>>> import numpy as np
>>> from numpy import linalg as LA
>>> np.set_printoptions(precision=1, suppress=True, linewidth=140, legacy="1.25")
>>> W2 = np.array([[-0.9, 0.6, -1.9, 1.7, -1.2, -0.5, 1.0]])
>>> rng = np.random.default_rng(994857)
>>> arr = np.array([[3],
...     [0],
...     [1],
...     [2],
...     [0],
...     [3],
...     [2],
...     [1],
...     [3],
...     [2],
...     [3],
...     [2],
...     [0],
...     [2],
...     [2],
...     [2],
...     [1],
...     [0],
...     [3],
...     [3],
...     [3],
...     [3],
...     [1],
...     [1],
...     [1],
...     [0],
...     [0],
...     [3],
...     [2],
...     [3],
...     [3],
...     [1],
...     [1],
...     [0],
...     [2],
...     [3],
...     [2],
...     [0],
...     [3],
...     [2],
...     [3],
...     [2],
...     [3]]) @ W2 + 0.1 * rng.normal(size=(43, 7))
>>> print(arr.round(1) + 0)
[[-2.6  1.8 -5.8  5.  -3.5 -1.5  3. ]
 [ 0.   0.1  0.   0.   0.   0.  -0.1]
 [-0.7  0.4 -1.9  1.7 -1.2 -0.3  1. ]
 [-1.8  1.2 -3.9  3.4 -2.1 -1.   2.1]
 [ 0.1  0.3  0.   0.  -0.1  0.1  0.1]
 [-2.6  1.7 -5.7  5.1 -3.5 -1.4  2.9]
 [-2.   1.1 -3.9  3.5 -2.3 -1.2  1.9]
 [-0.9  0.4 -2.1  1.6 -1.  -0.6  1. ]
 [-2.7  1.8 -5.7  5.2 -3.6 -1.6  2.9]
 [-1.7  1.2 -4.   3.4 -2.4 -0.9  1.9]
 [-2.7  1.9 -5.8  5.1 -3.7 -1.6  2.8]
 [-1.8  1.2 -3.7  3.2 -2.5 -0.9  1.8]
 [-0.1  0.   0.   0.   0.1 -0.1  0. ]
 [-1.7  1.1 -3.8  3.3 -2.4 -0.9  2. ]
 [-1.9  1.2 -3.7  3.2 -2.4 -1.2  2.1]
 [-1.9  1.2 -3.8  3.6 -2.4 -1.   2. ]
 [-0.9  0.8 -2.   1.8 -1.1 -0.7  1. ]
 [ 0.   0.   0.1  0.   0.  -0.1 -0.2]
 [-2.7  1.7 -5.7  5.2 -3.7 -1.5  3. ]
 [-2.6  1.9 -5.8  5.3 -3.5 -1.6  2.9]
 [-2.6  1.9 -5.9  5.2 -3.6 -1.6  3. ]
 [-2.7  1.8 -5.6  5.  -3.5 -1.5  3.1]
 [-0.9  0.7 -2.   1.8 -1.2 -0.6  1.1]
 [-0.8  0.6 -2.   1.7 -1.2 -0.5  0.9]
 [-0.9  0.6 -1.9  1.8 -1.3 -0.5  1. ]
 [-0.2  0.   0.1  0.1 -0.1  0.1 -0.3]
 [ 0.1 -0.1 -0.1  0.   0.1  0.3  0. ]
 [-2.9  1.7 -5.6  5.1 -3.4 -1.5  3. ]
 [-1.7  1.1 -3.9  3.5 -2.3 -0.8  1.9]
 [-2.6  2.  -5.6  5.1 -3.7 -1.5  3. ]
 [-2.7  1.8 -5.9  5.2 -3.5 -1.7  3.1]
 [-0.9  0.6 -1.8  1.6 -1.3 -0.5  1.1]
 [-1.   0.7 -1.9  1.6 -1.1 -0.3  1. ]
 [-0.1  0.   0.   0.   0.2 -0.1 -0.1]
 [-1.9  1.3 -3.6  3.2 -2.5 -0.9  2.1]
 [-2.8  1.7 -5.7  5.2 -3.4 -1.3  2.9]
 [-1.7  1.  -3.9  3.6 -2.4 -1.   1.8]
 [ 0.   0.   0.1 -0.1 -0.1  0.  -0.1]
 [-2.7  1.8 -5.7  5.1 -3.6 -1.4  2.9]
 [-1.8  1.2 -3.8  3.3 -2.3 -1.   2.2]
 [-2.7  1.9 -5.8  5.2 -3.5 -1.6  3.1]
 [-1.8  1.2 -3.7  3.4 -2.4 -1.2  2. ]
 [-2.7  2.  -5.7  5.1 -3.3 -1.5  3.1]]
>>> d = LA.norm(arr[:, None] - arr[None], axis=-1)
>>> print(LA.norm(arr - arr.mean(axis=0), axis=1))
[3.9 5.8 2.7 0.7 5.7 3.8 0.8 2.6 3.9 0.7 3.9 0.6 5.8 0.6 0.7 0.8 2.4 5.9 3.9 4.  4.1 3.8 2.4 2.5 2.4 5.8 5.8 3.8 0.7 4.  4.1 2.6 2.6 5.8
 0.7 3.9 0.8 5.8 3.9 0.6 4.  0.7 3.9]
>>> print(d[:5, :5])
[[0.  9.7 6.6 3.2 9.6]
 [9.7 0.  3.1 6.4 0.3]
 [6.6 3.1 0.  3.4 3. ]
 [3.2 6.4 3.4 0.  6.3]
 [9.6 0.3 3.  6.3 0. ]]
>>> print(d[0])
[0.  9.7 6.6 3.2 9.6 0.3 3.2 6.5 0.3 3.2 0.3 3.4 9.7 3.4 3.3 3.1 6.3 9.8 0.3 0.3 0.2 0.2 6.3 6.4 6.3 9.7 9.7 0.3 3.3 0.3 0.2 6.5 6.5 9.7
 3.3 0.4 3.1 9.7 0.3 3.3 0.2 3.2 0.4]
>>> print(np.unravel_index(d.round(6).argmax(), d.shape))
(17, 30)
>>> print(np.flatnonzero(d[0] < d.mean() / 2))
[ 0  5  8 10 18 19 20 21 27 29 30 35 38 40 42]
>>> print(LA.norm(arr, axis=1))
[9.7 0.2 3.1 6.4 0.3 9.5 6.5 3.1 9.7 6.4 9.7 6.2 0.2 6.3 6.4 6.5 3.4 0.3 9.7 9.7 9.8 9.6 3.4 3.2 3.3 0.4 0.4 9.5 6.4 9.7 9.8 3.2 3.1 0.3
 6.4 9.6 6.5 0.2 9.6 6.4 9.8 6.4 9.6]
>>> print(LA.matrix_rank(d ** 2))
9
>>> print(LA.matrix_rank(arr, rtol=0.1))
1
>>> print(np.argsort(-LA.norm(arr, axis=0).round(6), kind="stable")[:3])
[2 3 4]
>>> print([round(float(x), 1) for x in LA.svd(arr, compute_uv=False)[:3]])
[44.4, 0.9, 0.8]
>>> print(LA.cond(arr) > 100)
True
>>> out = np.c_[arr[:, :6] @ np.array([[2, 0, 2, 5, 0, 5],
...     [2, 5, 3, 4, 1, 5],
...     [4, 4, 2, 0, 4, 4],
...     [3, 3, 5, 3, 2, 0],
...     [1, 5, 5, 0, 3, 5],
...     [0, 4, 1, 1, 3, 0]]), np.array([-5, 1, -2, -2, 4, 0, 3, 0, 4, -3, 2, 5, 1, 2, -1, -4, 1, -3, -5, 5, 2, 3, -5, -1, 3, 5, 3, 3, -2, -4, -5, 3, 0, 4, 2, -5, -5, 2, 3, -5, -3, 4, -2])]
>>> print(out.round(1) + 0)
[[-13.4 -23.   -5.5   7.5 -26.6 -45.2  -5. ]
 [  0.1   0.    0.1   0.5  -0.2   0.4   1. ]
 [ -4.3  -7.8  -1.8   2.7  -8.3 -15.2  -2. ]
 [ -8.7 -14.1  -2.4   4.9 -16.9 -29.3  -2. ]
 [  0.7   1.3   0.8   1.7   0.3   1.2   4. ]
 [-12.8 -22.1  -4.8   7.8 -25.6 -44.6   0. ]
 [ -8.9 -15.5  -3.5   4.  -17.7 -31.1   3. ]
 [ -5.5  -8.6  -2.3   1.4  -9.3 -15.5   0. ]
 [-12.8 -22.7  -5.2   7.3 -26.2 -45.5   4. ]
 [ -9.1 -15.3  -3.6   5.6 -17.9 -30.   -3. ]
 [-13.1 -23.   -5.7   7.8 -26.7 -45.4   2. ]
 [ -8.9 -15.3  -4.9   4.7 -17.4 -30.2   5. ]
 [  0.1   0.5   0.5  -0.6   0.3   0.2   1. ]
 [ -8.8 -15.4  -4.1   4.8 -17.3 -30.    2. ]
 [ -9.1 -15.7  -4.6   3.6 -17.8 -30.3  -1. ]
 [ -8.5 -14.6  -3.    4.9 -17.1 -30.7  -4. ]
 [ -4.   -7.   -0.5   3.3  -9.  -14.1   1. ]
 [  0.2  -0.1  -0.2  -0.3   0.1   0.1  -3. ]
 [-13.  -23.2  -5.9   7.  -26.1 -46.4  -5. ]
 [-12.5 -21.9  -4.    8.6 -26.1 -44.6   5. ]
 [-12.9 -22.8  -4.8   8.5 -26.7 -45.    2. ]
 [-12.7 -22.1  -5.1   7.4 -25.7 -44.6   3. ]
 [ -3.9  -7.1  -0.8   3.3  -8.7 -14.5  -5. ]
 [ -4.2  -7.6  -1.5   3.   -8.9 -14.9  -1. ]
 [ -4.2  -8.   -2.    2.8  -9.1 -15.8   3. ]
 [  0.2   0.7   0.   -0.5   0.5  -0.8   5. ]
 [  0.    0.8   0.8   0.6   0.9   0.2   3. ]
 [-13.2 -21.9  -5.2   6.1 -25.4 -45.5   3. ]
 [ -8.6 -14.4  -2.9   5.2 -16.8 -30.2  -2. ]
 [-12.3 -22.1  -5.2   8.6 -26.2 -44.4  -4. ]
 [-13.4 -23.2  -5.1   7.5 -27.  -45.5  -5. ]
 [ -4.2  -8.   -2.6   2.3  -8.9 -15.    3. ]
 [ -4.5  -6.1  -1.4   2.5  -8.  -14.5   0. ]
 [ -0.1   0.2   0.4  -0.8   0.1   0.3   4. ]
 [ -8.7 -14.6  -4.5   4.1 -17.  -30.2   2. ]
 [-12.9 -21.2  -4.4   7.  -24.9 -45.9  -5. ]
 [ -8.6 -15.8  -3.3   5.3 -17.6 -31.4  -5. ]
 [  0.2  -0.4  -0.6   0.   -0.1   0.    2. ]
 [-12.8 -21.9  -5.2   7.9 -25.8 -45.2   3. ]
 [ -8.8 -14.9  -3.7   4.5 -17.3 -29.7  -5. ]
 [-12.6 -21.8  -4.4   8.  -26.1 -44.5  -3. ]
 [ -8.1 -15.2  -3.2   4.9 -17.5 -29.7   4. ]
 [-12.  -20.1  -3.3   8.3 -25.  -42.7  -2. ]]
>>> print(np.round(LA.lstsq(arr, out[:, 0])[0], 1) + 0)
[2. 2. 4. 3. 1. 0. 0.]
>>> print(LA.matrix_rank(out))
7
>>> print(np.round(LA.norm(out - arr @ LA.lstsq(arr, out)[0], axis=0), 1) + 0)
[ 0.   0.   0.   0.   0.   0.  19.9]
>>> data = np.loadtxt("case17.csv", delimiter=",")
>>> print(data)
[[  1.  -4.  16. -64.]
 [  1.  -3.   9. -27.]
 [  1.  -2.   4.  -8.]
 [  1.  -1.   1.  -1.]
 [  1.   0.   0.   0.]
 [  1.   1.   1.   1.]
 [  1.   2.   4.   8.]
 [  1.   3.   9.  27.]
 [  1.   4.  16.  64.]
 [  1.   5.  25. 125.]
 [  1.   6.  36. 216.]
 [  1.   7.  49. 343.]
 [  1.   8.  64. 512.]]
>>> # column 3 dominates
>>> G = data.T @ data
>>> print(LA.eigvalsh(G)[::-1])
[460153.7   1019.8     49.3      4.2]
>>> x0 = np.array([3, 2, 2, 0])
>>> target = data @ x0
>>> c, lr = np.zeros(4), 1 / LA.norm(data, 2) ** 2
>>> for i in range(5):
...     c -= lr * data.T @ (data @ c - target)
...     if i % 1 == 0: print(i, round(LA.norm(data @ c - target), 1))
... 
0 70.1
1 70.0
2 69.8
3 69.7
4 69.5
>>> print(round(float(LA.cond(data)), 1))
330.4
>>> print(c.round(1) + 0)
[0.  0.  0.1 0.3]
>>> out = np.array([[4, 4, 6, 2, 3, 6, 4, 9, 1, 2, 3],
...     [9, 3, 6, 7, 6, 5, 8, 2, 5, 0, 0],
...     [7, 2, 6, 1, 1, 4, 2, 6, 2, 3, 3],
...     [4, 4, 2, 2, 1, 3, 6, 9, 0, 5, 4],
...     [3, 8, 2, 7, 3, 3, 8, 2, 6, 8, 1],
...     [2, 2, 2, 0, 9, 0, 5, 7, 8, 5, 3],
...     [9, 8, 9, 4, 2, 8, 1, 9, 3, 8, 1]])
>>> E = out.T @ out
>>> print(E)
[[256 173 219 143 122 190 169 233 124 155  67]
 [173 177 154 127  94 147 150 192 111 172  56]
 [219 154 201 114 104 174 131 219 103 138  61]
 [143 127 114 123  80 110 138 106  93 105  28]
 [122  94 104  80 141  80 139 141 131  99  48]
 [190 147 174 110  80 159 122 193  81 127  53]
 [169 150 131 138 139 122 210 178 139 141  66]
 [233 192 219 106 141 193 178 336 126 204 113]
 [124 111 103  93 131  81 139 126 139 120  42]
 [155 172 138 105  99 127 141 204 120 191  66]
 [ 67  56  61  28  48  53  66 113  42  66  45]]
>>> lab = rng.permutation(11)
>>> print(lab)
[ 7  3  8 10  2  5  9  1  4  0  6]
>>> out = E[lab][:, lab]
>>> print(np.round(np.sort(np.abs(LA.eigvals(out))), 1) + 0)
[   0.     0.     0.     0.     3.2   12.8   47.4   88.3  121.1  176.  1529.3]
>>> print(round(float(LA.det(out)), 1), np.round(LA.det(E[lab]), 1))
0.0 0.0
>>> print(np.diag(out))
[336 123 139  45 201 159 191 177 141 256 210]
>>> print(np.trace(out))
1978
>>> print(out)
[[336 106 126 113 219 193 204 192 141 233 178]
 [106 123  93  28 114 110 105 127  80 143 138]
 [126  93 139  42 103  81 120 111 131 124 139]
 [113  28  42  45  61  53  66  56  48  67  66]
 [219 114 103  61 201 174 138 154 104 219 131]
 [193 110  81  53 174 159 127 147  80 190 122]
 [204 105 120  66 138 127 191 172  99 155 141]
 [192 127 111  56 154 147 172 177  94 173 150]
 [141  80 131  48 104  80  99  94 141 122 139]
 [233 143 124  67 219 190 155 173 122 256 169]
 [178 138 139  66 131 122 141 150 139 169 210]]
>>> rank = LA.matrix_rank(E)
>>> print(rank)
7
>>> N = LA.svd(E)[2][rank:].T
>>> print([int(LA.matrix_rank(E[:i])) for i in range(1, len(E) + 1)])
[1, 2, 3, 4, 5, 6, 7, 7, 7, 7, 7]
>>> print([int(LA.matrix_rank(E[:, :j + 1])) for j in range(11)])
[1, 2, 3, 4, 5, 6, 7, 7, 7, 7, 7]
>>> F = np.loadtxt("x.csv", delimiter=",")
>>> print(F)
[[ 8.  7.  0.  0.  0.  0.  0.  0.  0.  0.  0.]
 [-9. -6.  0.  0.  0.  0.  0.  0.  0.  0.  0.]
 [ 0.  0.  3.  2.  2.  0.  1.  3.  2.  3.  0.]
 [ 0.  0.  1.  3.  0.  3.  2.  0.  3.  0.  0.]
 [ 0.  0.  3.  2.  0.  0.  1.  0.  1.  2.  1.]
 [ 0.  0.  0.  0.  1.  1.  3.  0.  2.  2.  2.]
 [ 0.  0.  1.  0.  2.  0.  0.  3.  1.  1.  2.]
 [ 0.  0.  1.  3.  0.  2.  0.  0.  0.  3.  3.]
 [ 0.  0.  1.  0.  1.  0.  1.  1.  2.  1.  0.]
 [ 0.  0.  3.  3.  0.  1.  2.  0.  0.  3.  0.]
 [ 0.  0.  0.  1.  3.  2.  1.  3.  0.  3.  3.]]
>>> # 2 blocks once reordered
>>> print(np.round(LA.det(F), 1))
8685.0
>>> print(F @ F)
[[  1.  14.   0.   0.   0.   0.   0.   0.   0.   0.   0.]
 [-18. -27.   0.   0.   0.   0.   0.   0.   0.   0.   0.]
 [  0.   0.  32.  34.  10.  15.  17.  14.  19.  34.  13.]
 [  0.   0.  11.  11.  12.  12.  19.  12.  25.  14.  10.]
 [  0.   0.  19.  19.  12.  10.  13.  16.  15.  20.   5.]
 [  0.   0.  14.  10.  15.   7.  12.  17.  10.  21.  15.]
 [  0.   0.  16.  20.   9.  11.   8.  10.   6.  26.  17.]
 [  0.   0.  15.  23.  13.  20.  22.  12.  15.  25.  13.]
 [  0.   0.  13.  10.   6.   3.   6.   8.   8.  14.   6.]
 [  0.   0.  23.  24.  11.  13.  18.  15.  19.  22.   6.]
 [  0.   0.  23.  30.  13.  20.  20.  12.  11.  38.  27.]]
>>> mat = np.loadtxt("m.csv", delimiter=",")
>>> print(mat)
[[6. 1. 1. 1. 1. 1. 1. 1. 1. 1. 1. 1. 1. 1.]
 [1. 6. 1. 1. 1. 1. 1. 1. 1. 1. 1. 1. 1. 1.]
 [1. 1. 6. 1. 1. 1. 1. 1. 1. 1. 1. 1. 1. 1.]
 [1. 1. 1. 6. 1. 1. 1. 1. 1. 1. 1. 1. 1. 1.]
 [1. 1. 1. 1. 6. 1. 1. 1. 1. 1. 1. 1. 1. 1.]
 [1. 1. 1. 1. 1. 6. 1. 1. 1. 1. 1. 1. 1. 1.]
 [1. 1. 1. 1. 1. 1. 6. 1. 1. 1. 1. 1. 1. 1.]
 [1. 1. 1. 1. 1. 1. 1. 6. 1. 1. 1. 1. 1. 1.]
 [1. 1. 1. 1. 1. 1. 1. 1. 6. 1. 1. 1. 1. 1.]
 [1. 1. 1. 1. 1. 1. 1. 1. 1. 6. 1. 1. 1. 1.]
 [1. 1. 1. 1. 1. 1. 1. 1. 1. 1. 6. 1. 1. 1.]
 [1. 1. 1. 1. 1. 1. 1. 1. 1. 1. 1. 6. 1. 1.]
 [1. 1. 1. 1. 1. 1. 1. 1. 1. 1. 1. 1. 6. 1.]
 [1. 1. 1. 1. 1. 1. 1. 1. 1. 1. 1. 1. 1. 6.]]
>>> # equal to its transpose
>>> vals, V = LA.eigh(mat)
>>> x0 = np.array([1, 3, 1, 2, 2, 2, 0, 1, 0, 3, 1, 0, 3, 1])
>>> print(LA.eigvalsh(mat[1:, 1:]))
[ 5.  5.  5.  5.  5.  5.  5.  5.  5.  5.  5.  5. 18.]
>>> print(x0 @ mat @ x0)
620.0
